>>> import numpy as np
>>> from numpy import linalg as LA
>>> np.set_printoptions(precision=2, suppress=True, linewidth=200, legacy="1.25")
>>> rd = lambda a: np.round(a, 2) + 0
>>> E = np.loadtxt("out17.csv", delimiter=",")
>>> E
array([[ -3.,  -1.,   0.,   3.,  -2.,   3.,   3.,  -2.,  -3.,   0.,   1.,   1.,   2.,   2.,   1.],
       [ -3.,  -1.,  -3.,   0.,  -2.,   3.,  -3.,   2.,   1.,   0.,   1.,  -2.,  -3.,  -3.,   0.],
       [  0.,  -2.,   3.,  -1.,   3.,   3.,   1.,   1.,  -3.,  -2.,  -3.,  -3.,  -3.,   3.,  -1.],
       [ -3.,   2.,  -2.,   3.,   0.,   1.,  -2.,  -2.,   2.,  -2.,  -2.,  -3.,  -1.,  -3.,   1.],
       [  3.,   3.,   0.,   1.,   0.,   1.,  -3.,  -3.,  -1.,  -2.,  -1.,  -1.,  -1.,   2.,   1.],
       [  0.,   0.,   0.,   0.,  -3.,  -3.,  -3.,  -1.,  -3.,  -1.,   1.,   0.,  -1.,  -3.,   3.],
       [  2.,  -3.,  -1.,   2.,   2.,   1.,  -2.,   3.,   0.,   2.,  -1.,  -3.,  -1.,  -1.,   1.],
       [-18.,  -6., -15.,   3., -12.,  18., -12.,   8.,   2.,   0.,   6.,  -9., -13., -13.,   1.]])
>>> U, sigma, VT = LA.svd(E)
>>> np.argmax(sigma[:-1] / (sigma[1:] + 1e-6)) + 1
7
>>> rd(sigma)
array([42.73, 10.2 ,  9.12,  8.41,  6.58,  5.4 ,  4.58,  0.  ])
>>> other = U[:, :7] @ np.diag(sigma[:7]) @ VT[:7]
>>> LA.matrix_rank(E, rtol=0.05)
7
>>> LA.matrix_rank(other)
7
>>> rd(LA.norm(E - other, 2)), rd(sigma[7])
(0.0, 0.0)
>>> rd(np.abs(E - other).max())
0.0
>>> rd(LA.norm(E - other) / LA.norm(E))
0.0
>>> rd(other)
array([[ -3.,  -1.,   0.,   3.,  -2.,   3.,   3.,  -2.,  -3.,   0.,   1.,   1.,   2.,   2.,   1.],
       [ -3.,  -1.,  -3.,   0.,  -2.,   3.,  -3.,   2.,   1.,   0.,   1.,  -2.,  -3.,  -3.,   0.],
       [  0.,  -2.,   3.,  -1.,   3.,   3.,   1.,   1.,  -3.,  -2.,  -3.,  -3.,  -3.,   3.,  -1.],
       [ -3.,   2.,  -2.,   3.,   0.,   1.,  -2.,  -2.,   2.,  -2.,  -2.,  -3.,  -1.,  -3.,   1.],
       [  3.,   3.,   0.,   1.,   0.,   1.,  -3.,  -3.,  -1.,  -2.,  -1.,  -1.,  -1.,   2.,   1.],
       [  0.,   0.,   0.,   0.,  -3.,  -3.,  -3.,  -1.,  -3.,  -1.,   1.,   0.,  -1.,  -3.,   3.],
       [  2.,  -3.,  -1.,   2.,   2.,   1.,  -2.,   3.,   0.,   2.,  -1.,  -3.,  -1.,  -1.,   1.],
       [-18.,  -6., -15.,   3., -12.,  18., -12.,   8.,   2.,   0.,   6.,  -9., -13., -13.,   1.]])
>>> rd(np.trace(LA.pinv(E) @ E))
7.0
>>> rd(E @ LA.pinv(E) @ E)
array([[ -3.,  -1.,   0.,   3.,  -2.,   3.,   3.,  -2.,  -3.,   0.,   1.,   1.,   2.,   2.,   1.],
       [ -3.,  -1.,  -3.,   0.,  -2.,   3.,  -3.,   2.,   1.,   0.,   1.,  -2.,  -3.,  -3.,   0.],
       [  0.,  -2.,   3.,  -1.,   3.,   3.,   1.,   1.,  -3.,  -2.,  -3.,  -3.,  -3.,   3.,  -1.],
       [ -3.,   2.,  -2.,   3.,   0.,   1.,  -2.,  -2.,   2.,  -2.,  -2.,  -3.,  -1.,  -3.,   1.],
       [  3.,   3.,   0.,   1.,   0.,   1.,  -3.,  -3.,  -1.,  -2.,  -1.,  -1.,  -1.,   2.,   1.],
       [  0.,   0.,   0.,   0.,  -3.,  -3.,  -3.,  -1.,  -3.,  -1.,   1.,   0.,  -1.,  -3.,   3.],
       [  2.,  -3.,  -1.,   2.,   2.,   1.,  -2.,   3.,   0.,   2.,  -1.,  -3.,  -1.,  -1.,   1.],
       [-18.,  -6., -15.,   3., -12.,  18., -12.,   8.,   2.,   0.,   6.,  -9., -13., -13.,   1.]])
>>> np.abs(np.diag(LA.qr(E)[1])) > 1e-9
array([ True,  True,  True,  True,  True,  True,  True, False])
>>> W1 = np.array([[-1, -1],
...     [-2, -4],
...     [-3, -5],
...     [3, 0],
...     [3, -3],
...     [5, -2],
...     [4, 4],
...     [-3, 0],
...     [-3, -2],
...     [-4, 4],
...     [0, -3],
...     [-2, -2],
...     [-2, -4],
...     [3, 1],
...     [1, 5]])
>>> b = np.array([-2, -8])
>>> act = np.maximum(E @ W1 + b, 0)
>>> rd((act > 0).mean(axis=0))
array([0.88, 0.62])
>>> LA.matrix_rank(act)
2
>>> (act > 0).astype(int)
array([[1, 1],
       [1, 1],
       [1, 0],
       [1, 0],
       [1, 0],
       [0, 1],
       [1, 1],
       [1, 1]])
>>> W2 = np.array([[0, 3, 3], [0, 2, 2]])
>>> (act @ W2).round(6).argmax(axis=1)
array([1, 1, 1, 1, 1, 1, 1, 1])
>>> act @ W2
array([[  0., 169., 169.],
       [  0.,  23.,  23.],
       [  0., 156., 156.],
       [  0.,  51.,  51.],
       [  0.,  48.,  48.],
       [  0.,  20.,  20.],
       [  0.,  41.,  41.],
       [  0., 394., 394.]])
>>> U, sigma, VT = LA.svd(E)
>>> V = VT[:(sigma > 1e-8).sum()]
>>> rng = np.random.default_rng(536360)
>>> x0 = E[1] + 2 * E[0] + rng.integers(2) * np.eye(15)[5]
>>> x0
array([-9., -3., -3.,  6., -6.,  9.,  3., -2., -5.,  0.,  3.,  0.,  1.,  1.,  2.])
>>> LA.matrix_rank(np.vstack([E, x0]))
7
>>> np.allclose(V.T @ V @ x0, x0)
True
>>> X = np.loadtxt("case13.csv", delimiter=",")
>>> rd(X)
array([[ 0.86, -0.16, -0.11, -0.16, -0.18, -0.13, -0.18, -0.18, -0.09, -0.09, -0.18, -0.07, -0.03, -0.18],
       [-0.16,  0.81, -0.12, -0.19, -0.21, -0.14, -0.21, -0.21, -0.1 , -0.1 , -0.21, -0.08, -0.03, -0.21],
       [-0.11, -0.12,  0.92, -0.12, -0.13, -0.09, -0.13, -0.13, -0.06, -0.06, -0.13, -0.05, -0.02, -0.13],
       [-0.16, -0.19, -0.12,  0.81, -0.21, -0.14, -0.21, -0.21, -0.1 , -0.1 , -0.21, -0.08, -0.03, -0.21],
       [-0.18, -0.21, -0.13, -0.21,  0.77, -0.16, -0.23, -0.23, -0.11, -0.11, -0.23, -0.09, -0.04, -0.23],
       [-0.13, -0.14, -0.09, -0.14, -0.16,  0.89, -0.16, -0.16, -0.08, -0.08, -0.16, -0.06, -0.03, -0.16],
       [-0.18, -0.21, -0.13, -0.21, -0.23, -0.16,  0.77, -0.23, -0.11, -0.11, -0.23, -0.09, -0.04, -0.23],
       [-0.18, -0.21, -0.13, -0.21, -0.23, -0.16, -0.23,  0.77, -0.11, -0.11, -0.23, -0.09, -0.04, -0.23],
       [-0.09, -0.1 , -0.06, -0.1 , -0.11, -0.08, -0.11, -0.11,  0.95, -0.05, -0.11, -0.04, -0.02, -0.11],
       [-0.09, -0.1 , -0.06, -0.1 , -0.11, -0.08, -0.11, -0.11, -0.05,  0.95, -0.11, -0.04, -0.02, -0.11],
       [-0.18, -0.21, -0.13, -0.21, -0.23, -0.16, -0.23, -0.23, -0.11, -0.11,  0.77, -0.09, -0.04, -0.23],
       [-0.07, -0.08, -0.05, -0.08, -0.09, -0.06, -0.09, -0.09, -0.04, -0.04, -0.09,  0.97, -0.01, -0.09],
       [-0.03, -0.03, -0.02, -0.03, -0.04, -0.03, -0.04, -0.04, -0.02, -0.02, -0.04, -0.01,  0.99, -0.04],
       [-0.18, -0.21, -0.13, -0.21, -0.23, -0.16, -0.23, -0.23, -0.11, -0.11, -0.23, -0.09, -0.04,  0.77]])
>>> O, V = LA.qr(X[:, :9])[0], LA.qr(X[:, 9:])[0]
>>> sigma = LA.svd(O.T @ V, compute_uv=False)
>>> rd(sigma)
array([0., 0., 0., 0., 0.])
>>> rd(LA.norm(X, axis=0))
array([1., 1., 1., 1., 1., 1., 1., 1., 1., 1., 1., 1., 1., 1.])
>>> rd(LA.svd(X, compute_uv=False))
array([1., 1., 1., 1., 1., 1., 1., 1., 1., 1., 1., 1., 1., 1.])
>>> evals, V = LA.eigh(X)
>>> (evals > 1e-8).sum(), (evals < -1e-8).sum()
(13, 1)
>>> rd(evals.sum()), rd(np.trace(X))
(12.0, 12.0)
>>> rd(LA.svd(X, compute_uv=False))
array([1., 1., 1., 1., 1., 1., 1., 1., 1., 1., 1., 1., 1., 1.])
>>> idx = rng.permutation(14)
>>> idx
array([ 6,  3, 11,  8,  0, 13,  5,  2, 12, 10,  9,  4,  7,  1])
>>> other = X[idx][:, idx]
>>> rd(np.sort(np.abs(LA.eigvals(other))))
array([1., 1., 1., 1., 1., 1., 1., 1., 1., 1., 1., 1., 1., 1.])
>>> rd(LA.det(other)), rd(LA.det(X[idx]))
(-1.0, -1.0)
>>> rd(np.trace(other))
12.0
>>> np.allclose(other, X)
False
>>> W0 = np.loadtxt("layer2.csv", delimiter=",")
>>> W0
array([[ 0.2 , -0.8 , -0.3 , -1.  , -1.1 ,  0.4 , -0.9 ,  0.51,  1.2 ],
       [-0.4 ,  0.3 ,  0.7 , -0.7 , -2.1 , -1.3 ,  1.7 , -1.56, -0.6 ],
       [ 0.1 , -0.8 , -1.1 ,  1.1 , -0.9 , -0.8 , -0.7 ,  0.59, -0.4 ],
       [ 0.6 ,  1.7 , -1.2 , -0.2 , -0.4 ,  0.  ,  0.8 ,  2.53,  1.  ],
       [ 1.3 ,  0.5 , -1.4 , -1.7 ,  1.3 , -0.5 , -1.2 ,  5.14,  0.4 ],
       [-0.6 ,  0.7 , -0.6 ,  0.5 ,  0.5 ,  0.9 ,  1.  , -2.84,  0.6 ],
       [-0.1 , -1.2 ,  0.3 ,  1.9 , -0.7 , -2.4 , -0.9 , -0.21, -0.4 ],
       [-0.9 ,  0.4 ,  1.5 ,  0.7 ,  0.  ,  0.3 ,  1.3 , -3.51,  0.5 ],
       [ 0.1 ,  0.4 , -0.7 , -1.3 ,  0.9 ,  0.4 ,  0.7 ,  0.56,  0.4 ],
       [-0.4 , -1.8 , -1.  ,  0.2 ,  0.1 , -0.6 ,  1.3 , -1.34, -1.1 ],
       [ 0.4 , -0.2 ,  0.6 ,  2.2 ,  0.3 ,  0.5 ,  1.  ,  1.82, -0.4 ],
       [ 0.  , -2.  ,  0.1 ,  1.1 , -0.2 , -0.4 ,  0.5 ,  0.07,  0.4 ],
       [ 0.2 , -1.3 , -2.3 , -0.2 , -0.5 , -0.1 ,  0.1 ,  1.29, -0.8 ],
       [ 0.  ,  1.2 , -0.5 ,  0.8 ,  0.8 ,  0.8 ,  1.5 , -0.14,  0.5 ],
       [-0.9 ,  0.7 , -2.2 , -0.3 ,  0.2 ,  1.7 ,  3.1 , -3.96, -0.2 ],
       [ 1.  ,  0.1 ,  0.6 ,  0.3 , -1.2 ,  0.  , -0.2 ,  3.96,  0.6 ],
       [-0.6 , -0.8 ,  1.  ,  0.2 ,  0.1 , -0.4 , -1.5 , -1.98, -0.5 ],
       [-1.7 ,  1.7 ,  0.6 , -1.5 ,  0.8 ,  0.  ,  0.3 , -6.6 ,  0.2 ],
       [ 0.5 , -2.2 ,  0.3 ,  1.6 , -0.8 , -0.9 , -0.1 ,  1.89,  0.2 ],
       [ 0.  , -0.8 , -1.4 , -1.5 , -0.2 ,  0.4 , -1.9 , -0.2 ,  1.  ],
       [-0.8 ,  0.1 , -0.5 , -0.5 , -0.2 ,  1.6 ,  0.4 , -3.4 , -0.1 ],
       [-1.8 , -0.3 ,  0.6 , -0.3 ,  0.1 , -0.3 , -1.5 , -7.29, -1.4 ],
       [ 1.5 ,  0.7 ,  0.6 ,  0.5 , -1.5 ,  0.2 ,  0.  ,  5.6 , -0.4 ],
       [-0.1 , -2.3 , -0.5 ,  1.5 ,  0.4 , -0.3 ,  0.1 , -0.3 , -0.1 ],
       [-0.7 , -1.7 , -0.9 , -1.2 , -0.1 ,  1.1 ,  1.1 , -2.53,  1.7 ],
       [-1.4 ,  1.  ,  0.4 , -1.  , -1.9 , -0.2 ,  0.4 , -5.1 , -1.1 ],
       [-0.3 , -1.3 , -0.1 ,  1.5 , -0.1 , -0.2 , -1.4 , -1.13, -0.6 ],
       [-1.8 , -0.6 ,  0.  , -0.2 , -1.3 ,  1.4 , -0.1 , -7.5 ,  0.9 ],
       [-1.1 , -0.9 ,  1.2 ,  0.  ,  0.2 , -0.1 ,  0.8 , -4.53,  1.6 ],
       [ 0.2 ,  0.5 ,  1.  ,  0.7 , -1.2 ,  1.8 , -0.3 ,  0.72,  0.3 ],
       [-1.1 , -0.2 ,  0.7 ,  0.2 , -0.2 ,  1.  ,  1.5 , -4.48, -0.7 ],
       [-0.8 , -0.4 ,  1.6 ,  1.2 ,  0.6 , -0.1 , -0.7 , -3.1 ,  1.2 ],
       [-0.4 ,  0.3 , -0.6 , -0.5 ,  1.  , -0.5 ,  0.4 , -1.46, -2.1 ],
       [-0.6 , -0.6 , -0.9 , -0.3 , -0.5 ,  0.1 , -1.  , -2.28, -0.6 ],
       [ 0.1 , -0.3 , -1.3 , -0.5 ,  1.8 ,  0.3 ,  0.  ,  0.64, -0.8 ],
       [-1.  , -0.4 ,  0.6 ,  1.4 ,  0.4 ,  0.1 ,  1.1 , -3.87,  0.7 ],
       [-0.9 , -2.3 , -1.1 , -0.6 , -1.1 ,  0.5 ,  0.2 , -3.99,  1.3 ]])
>>> W2 = W0[[27, 7]].astype(float)
>>> for _ in range(6):
...     idx = LA.norm(W0[:, None] - W2, axis=-1).argmin(axis=1)
...     W2 = np.array([W0[idx == j].mean(axis=0) for j in range(2)])
... 
>>> idx
array([1, 1, 1, 1, 1, 0, 1, 0, 1, 1, 1, 1, 1, 1, 0, 1, 1, 0, 1, 1, 0, 0, 1, 1, 0, 0, 1, 0, 0, 1, 0, 0, 1, 0, 1, 0, 0])
>>> rd(W2)
array([[-1.07, -0.19,  0.07, -0.13, -0.17,  0.53,  0.53, -4.33,  0.31],
       [ 0.18, -0.46, -0.33,  0.27, -0.19, -0.16, -0.05,  0.77, -0.1 ]])
>>> np.abs(W2[1] - W2[0]).argmax()
7
